>>> import numpy as np
>>> from numpy import linalg as LA
>>> np.set_printoptions(suppress=True, linewidth=200)
>>> def rnd(a):
...     return np.round(a, 1) + 0
... 
>>> F = np.load("w.npy")
>>> rnd(F)
array([[-0.1,  0.1, -0.2,  0.7,  0. ,  0.2,  0.6, -0.3],
       [-0.5, -0.1,  0.5, -0.2,  0.3, -0.1,  0.1, -0.6],
       [-0.3, -0.6, -0.7,  0. ,  0. , -0.3, -0.1, -0.2],
       [ 0.1,  0.2, -0.1, -0.3, -0.8, -0.3,  0.2, -0.3],
       [ 0.5,  0.2,  0. ,  0.4,  0.2, -0.5, -0.4, -0.4],
       [ 0. ,  0.6, -0.5, -0.4,  0.4,  0.1,  0.1, -0.2],
       [-0.5,  0.4,  0. ,  0.2,  0.1, -0.6,  0.1,  0.5],
       [ 0.5, -0.3,  0.1, -0.3,  0.3, -0.4,  0.6,  0.2]])
>>> Q, vecs = LA.qr(F[:, :5])[0], LA.qr(F[:, 5:])[0]
>>> sv = LA.svd(Q.T @ vecs, compute_uv=False)
>>> rnd(LA.norm(Q @ Q.T - vecs @ vecs.T, 2))
np.float64(1.0)
>>> Q, r_ = LA.qr(F)
>>> rnd(Q.T @ Q)
array([[1., 0., 0., 0., 0., 0., 0., 0.],
       [0., 1., 0., 0., 0., 0., 0., 0.],
       [0., 0., 1., 0., 0., 0., 0., 0.],
       [0., 0., 0., 1., 0., 0., 0., 0.],
       [0., 0., 0., 0., 1., 0., 0., 0.],
       [0., 0., 0., 0., 0., 1., 0., 0.],
       [0., 0., 0., 0., 0., 0., 1., 0.],
       [0., 0., 0., 0., 0., 0., 0., 1.]])
>>> rnd(np.trace(Q @ Q.T))
np.float64(8.0)
>>> X = np.loadtxt("dump.csv", delimiter=",")
>>> rnd(X)
array([[ 1.3, -0.9,  0. ,  0.3,  0.7, -1. , -0.4,  0. ,  0. , -0.1],
       [-0.9,  1.2,  0.2, -0.1,  0.2,  0.2, -0.4, -0.2, -0.4,  0.6],
       [ 0. ,  0.2,  0.1,  0.2,  0.1, -0.3, -0.4,  0.1, -0.1,  0.1],
       [ 0.3, -0.1,  0.2,  0.9, -0.6, -0.6, -1. ,  0. ,  0. ,  0.3],
       [ 0.7,  0.2,  0.1, -0.6,  2.4, -0.7, -0.3, -0.3, -0.7,  0.4],
       [-1. ,  0.2, -0.3, -0.6, -0.7,  2.4,  0.1, -0.7, -0.3, -0.6],
       [-0.4, -0.4, -0.4, -1. , -0.3,  0.1,  2.9,  0.7,  0.8, -0.3],
       [ 0. , -0.2,  0.1,  0. , -0.3, -0.7,  0.7,  2.8,  1.1, -1.3],
       [ 0. , -0.4, -0.1,  0. , -0.7, -0.3,  0.8,  1.1,  0.7, -0.5],
       [-0.1,  0.6,  0.1,  0.3,  0.4, -0.6, -0.3, -1.3, -0.5,  1.4]])
>>> LA.lstsq(X[:-1].T, X[-1])[2]
np.int32(5)
>>> rnd(np.trace(LA.pinv(X) @ X))
np.float64(5.0)
>>> rnd(X @ LA.pinv(X) @ X)
array([[ 1.3, -0.9,  0. ,  0.3,  0.7, -1. , -0.4,  0. ,  0. , -0.1],
       [-0.9,  1.2,  0.2, -0.1,  0.2,  0.2, -0.4, -0.2, -0.4,  0.6],
       [ 0. ,  0.2,  0.1,  0.2,  0.1, -0.3, -0.4,  0.1, -0.1,  0.1],
       [ 0.3, -0.1,  0.2,  0.9, -0.6, -0.6, -1. ,  0. ,  0. ,  0.3],
       [ 0.7,  0.2,  0.1, -0.6,  2.4, -0.7, -0.3, -0.3, -0.7,  0.4],
       [-1. ,  0.2, -0.3, -0.6, -0.7,  2.4,  0.1, -0.7, -0.3, -0.6],
       [-0.4, -0.4, -0.4, -1. , -0.3,  0.1,  2.9,  0.7,  0.8, -0.3],
       [ 0. , -0.2,  0.1,  0. , -0.3, -0.7,  0.7,  2.8,  1.1, -1.3],
       [ 0. , -0.4, -0.1,  0. , -0.7, -0.3,  0.8,  1.1,  0.7, -0.5],
       [-0.1,  0.6,  0.1,  0.3,  0.4, -0.6, -0.3, -1.3, -0.5,  1.4]])
